>>> import numpy as np
>>> np.set_printoptions(precision=1, suppress=True, linewidth=100)
>>> def rnd(a):
...     return np.round(a, 1) + 0
... 
>>> A = np.load("case13.npy")
>>> A
array([[ 10,   4, -10],
       [  4,   0,  -1],
       [-10,  -1, -10]])
>>> rng = np.random.default_rng(5699)
>>> other = A + rng.integers(-2, 3, (3, 2)) @ rng.integers(-2, 3, (2, 3))
>>> other
array([[13,  8, -7],
       [ 4,  1, -1],
       [-7,  4, -7]])
>>> other - A
array([[3, 4, 3],
       [0, 1, 0],
       [3, 5, 3]])
>>> np.abs(other - A).sum(axis=1)
array([10,  1, 11])
>>> np.linalg.matrix_rank(other - A, tol=1e-8)
np.int64(2)
>>> rnd(np.linalg.svd(other - A, compute_uv=False))
array([8.8, 0.8, 0. ])
>>> [round(float(x), 1) for x in np.linalg.svd(A, compute_uv=False)[:3]]
[15.2, 14.2, 1.1]
>>> rnd(np.linalg.norm(A, 2) / np.linalg.norm(A))
np.float64(0.7)
>>> round(np.log10(np.linalg.cond(A)))
1
>>> other = A[0, 0] * A[1:] - np.outer(A[1:, 0], A[0])
>>> other
array([[   0,  -16,   30],
       [   0,   30, -200]])
>>> A[:, 0] / A[0, 0]
array([ 1. ,  0.4, -1. ])
>>> np.linalg.matrix_rank(other), np.linalg.matrix_rank(A)
(np.int64(2), np.int64(3))
>>> w, evecs = np.linalg.eigh(A)
>>> x = np.array([2, -2, 1])
>>> rnd(evecs * np.maximum(w, 0) @ evecs.T)
array([[12.2,  3.5, -5. ],
       [ 3.5,  1. , -1.4],
       [-5. , -1.4,  2. ]])
>>> rnd(np.linalg.eigvalsh(A[1:, 1:]))
array([-10.1,   0.1])
>>> x @ A @ x
np.int64(-38)
>>> rnd(x @ A @ x / (x @ x)), rnd(w[0]), rnd(w[-1])
(np.float64(-4.2), np.float64(-14.2), np.float64(15.2))
>>> (np.sign(evecs[:, -1].round(6)) == np.sign(evecs[0, -1].round(6))).astype(int)
array([1, 1, 0])
>>> q, evecs = np.linalg.qr(A[:, :1])[0], np.linalg.qr(A[:, 1:])[0]
>>> sig = np.linalg.svd(q.T @ evecs, compute_uv=False)
>>> rnd(np.linalg.norm(q @ q.T - evecs @ evecs.T, 2))
np.float64(1.0)
>>> rnd(np.degrees(np.arccos(sig.clip(0, 1))))
array([18.2])
>>> rnd(sig)
array([1.])
>>> K = np.loadtxt("w.csv", delimiter=",")
>>> K
array([[  9.8,   5.1,  -1.6],
       [  4.1,  -4.8,  11.4],
       [ -9.3,  -3.2,  -5.9],
       [  4.2, -33. ,   2.6],
       [ -6.7, -17.7,   0.6],
       [  9.6,  -5.2,   3.5],
       [-15. ,   8.8,   1.9],
       [ 22.6,  26. ,  -0.3],
       [ 10.2, -22.3,  -1.1],
       [  8.2, -25.2,   0.9],
       [  4.9,  -5.2,  -6.8],
       [-15.2,  33.1,  -1. ],
       [  2.6,  13.5,  -6.1],
       [ -4.1, -13.7,  15.2],
       [  3.4,  23.8,   4.7],
       [  4.3, -19.6,  -1. ],
       [  3.4,  11.5,  -3.6],
       [-17. , -32. ,  -8.2],
       [ -5.5,  32.3,   7. ],
       [  1.5,  -8.5,   5. ],
       [ -0.1, -16.1,   8.6],
       [-16.3,  12.2,  14.7],
       [ -4.2,  -9. ,   5.9],
       [-11.8,   9.9,   1. ],
       [ 13.7,   0.2,   2.7],
       [  6.1,   3.3,  -2.7]])
>>> np.unravel_index(np.abs(K).argmax(), K.shape)
(np.int64(11), np.int64(1))
>>> np.abs(K).max()
np.float64(33.1)
>>> rnd(K.mean(axis=0))
array([ 0.1, -1.4,  1.8])
>>> np.count_nonzero(K)
np.int64(78)
>>> rnd(np.linalg.norm(K))
np.float64(110.7)
>>> K[26]
Traceback (most recent call last):
  File "<python-input-38>", line 1, in <module>
    K[26]
    ~^^^^
IndexError: index 26 is out of bounds for axis 0 with size 26
>>> C = K[[1, 24]].astype(float)
>>> for _ in range(6):
...     labels = np.linalg.norm(K[:, None] - C, axis=-1).argmin(axis=1)
...     C = np.array([K[labels == j].mean(axis=0) for j in range(2)])
... 
>>> labels
array([1, 0, 0, 0, 0, 0, 1, 1, 0, 0, 0, 1, 1, 0, 1, 0, 1, 0, 1, 0, 0, 1, 0, 1, 1, 1])
>>> np.bincount(labels)
array([14, 12])
>>> np.abs(C[1] - C[0]).argmax()
np.int64(1)
>>> q, evecs = np.linalg.qr(K[:, :1])[0], np.linalg.qr(K[:, 1:])[0]
>>> sig = np.linalg.svd(q.T @ evecs, compute_uv=False)
>>> rnd(sig)
array([0.1])
>>> (sig > 0.9).sum()
np.int64(0)
>>> x = np.array([3, 1, 1])
>>> rhs = K @ x
>>> rnd(np.linalg.solve(K.T @ K, K.T @ rhs))
array([3., 1., 1.])
>>> rnd(np.linalg.pinv(K) @ K)
array([[1., 0., 0.],
       [0., 1., 0.],
       [0., 0., 1.]])
>>> rnd(np.linalg.lstsq(K, rhs)[0])
array([3., 1., 1.])
>>> try:
...     np.linalg.solve(K, rhs)
... except np.linalg.LinAlgError as e:
...     print(repr(e))
... 
LinAlgError('Last 2 dimensions of the array must be square')
>>> rhs = rhs + 0.1 * rng.normal(size=26)
>>> rnd(rhs)
array([ 32.8,  19. , -37. , -17.9, -37.3,  27.1, -34.3,  93.4,   7.2,   0.3,   2.6, -13.6,  15.2,
       -10.8,  38.7,  -7.7,  18.1, -91.2,  22.8,   1.1,  -7.8, -22. , -15.6, -24.4,  44.1,  18.9])
>>> coef, *_ = np.linalg.lstsq(K, rhs)
>>> rnd(coef)
array([3., 1., 1.])
>>> coef.round()
array([3., 1., 1.])
>>> rnd(K.T @ (rhs - K @ coef))
array([0., 0., 0.])
